In [1]: import numpy as np

In [2]: np.set_printoptions(precision=3, suppress=True, linewidth=100, floatmode="fixed")

In [3]: X = np.array([[-3, 0, 3, -1, 1],
   ...:     [-3, 1, -1, 1, 3],
   ...:     [2, -1, 3, 3, 3],
   ...:     [-1, 3, 3, 2, 1]])

In [4]: X[-1] = X[0] + -3 * X[1]

In [5]: X
Out[5]: 
array([[-3,  0,  3, -1,  1],
       [-3,  1, -1,  1,  3],
       [ 2, -1,  3,  3,  3],
       [ 6, -3,  6, -4, -8]])

In [6]: r = np.linalg.matrix_rank(X)

In [7]: r
Out[7]: np.int64(3)

In [8]: null = np.linalg.svd(X)[2][r:].T

In [9]: np.linalg.matrix_rank(X.T @ X), np.linalg.matrix_rank(X @ X.T)
Out[9]: (np.int64(3), np.int64(3))

In [10]: null.shape
Out[10]: (5, 2)

In [11]: [int(np.linalg.matrix_rank(X[:, :j + 1])) for j in range(5)]
Out[11]: [1, 2, 3, 3, 3]

In [12]: U, sv, Vt = np.linalg.svd(X)

In [13]: sv.round(3) + 0
Out[13]: array([13.430,  5.721,  4.572,  0.000])

In [14]: np.argmax(sv[:-1] / (sv[1:] + 1e-6)) + 1
Out[14]: np.int64(3)

In [15]: A2 = U[:, :3] @ np.diag(sv[:3]) @ Vt[:3]

In [16]: print(np.linalg.matrix_rank(A2))
3

In [17]: print(round(float(np.linalg.norm(X - A2) / np.linalg.norm(X)), 3))
0.0

In [18]: A2.round(3) + 0
Out[18]: 
array([[-3.000,  0.000,  3.000, -1.000,  1.000],
       [-3.000,  1.000, -1.000,  1.000,  3.000],
       [ 2.000, -1.000,  3.000,  3.000,  3.000],
       [ 6.000, -3.000,  6.000, -4.000, -8.000]])

In [19]: blk = np.stack([X, -2 * X, X[::-1]])

In [20]: np.einsum("bij,cij->bc", blk, blk)
Out[20]: 
array([[ 234, -468,   -4],
       [-468,  936,    8],
       [  -4,    8,  234]])

In [21]: np.linalg.matrix_rank(blk.reshape(3, -1))
Out[21]: np.int64(2)

In [22]: blk.sum(axis=0)
Out[22]: 
array([[ 9, -3,  3, -3, -9],
       [ 5, -2,  4,  2,  0],
       [-5,  2, -4, -2,  0],
       [-9,  3, -3,  3,  9]])

In [23]: U, sv, Vt = np.linalg.svd(X, full_matrices=False)

In [24]: U.shape, sv.shape, Vt.shape
Out[24]: ((4, 4), (4,), (4, 5))

In [25]: round(np.sqrt((sv ** 2).sum()), 3), round(float(np.linalg.norm(X)), 3)
Out[25]: (np.float64(15.297), 15.297)

In [26]: np.allclose(U * sv @ Vt, X)
Out[26]: True

In [27]: print(np.round(U.T @ U, 3) + 0)
[[1.000 0.000 0.000 0.000]
 [0.000 1.000 0.000 0.000]
 [0.000 0.000 1.000 0.000]
 [0.000 0.000 0.000 1.000]]

In [28]: W0 = np.load("case14.npy")

In [29]: W0
Out[29]: 
array([[ 0.214,  0.299, -0.214, -0.128, -0.128],
       [ 0.299,  0.419, -0.299, -0.179, -0.179],
       [-0.214, -0.299,  0.214,  0.128,  0.128],
       [-0.128, -0.179,  0.128,  0.077,  0.077],
       [-0.128, -0.179,  0.128,  0.077,  0.077]])

In [30]: w, V = np.linalg.eigh(W0)

In [31]: print(np.round(V.T @ W0 @ V, 3) + 0)
[[0.000 0.000 0.000 0.000 0.000]
 [0.000 0.000 0.000 0.000 0.000]
 [0.000 0.000 0.000 0.000 0.000]
 [0.000 0.000 0.000 0.000 0.000]
 [0.000 0.000 0.000 0.000 1.000]]

In [32]: np.unique(w.round(6) + 0, return_counts=True)[1]
Out[32]: array([4, 1])

In [33]: np.linalg.eigvalsh(W0 + 4 * np.eye(5))
Out[33]: array([4.000, 4.000, 4.000, 4.000, 5.000])

In [34]: np.round(np.linalg.eigvalsh(W0 @ W0), 3) + 0
Out[34]: array([0.000, 0.000, 0.000, 0.000, 1.000])

In [35]: np.linalg.matrix_rank(W0, rtol=0.1)
Out[35]: np.int64(1)

In [36]: [round(float(x), 3) for x in np.linalg.svd(W0, compute_uv=False)[:3]]
Out[36]: [1.0, 0.0, 0.0]
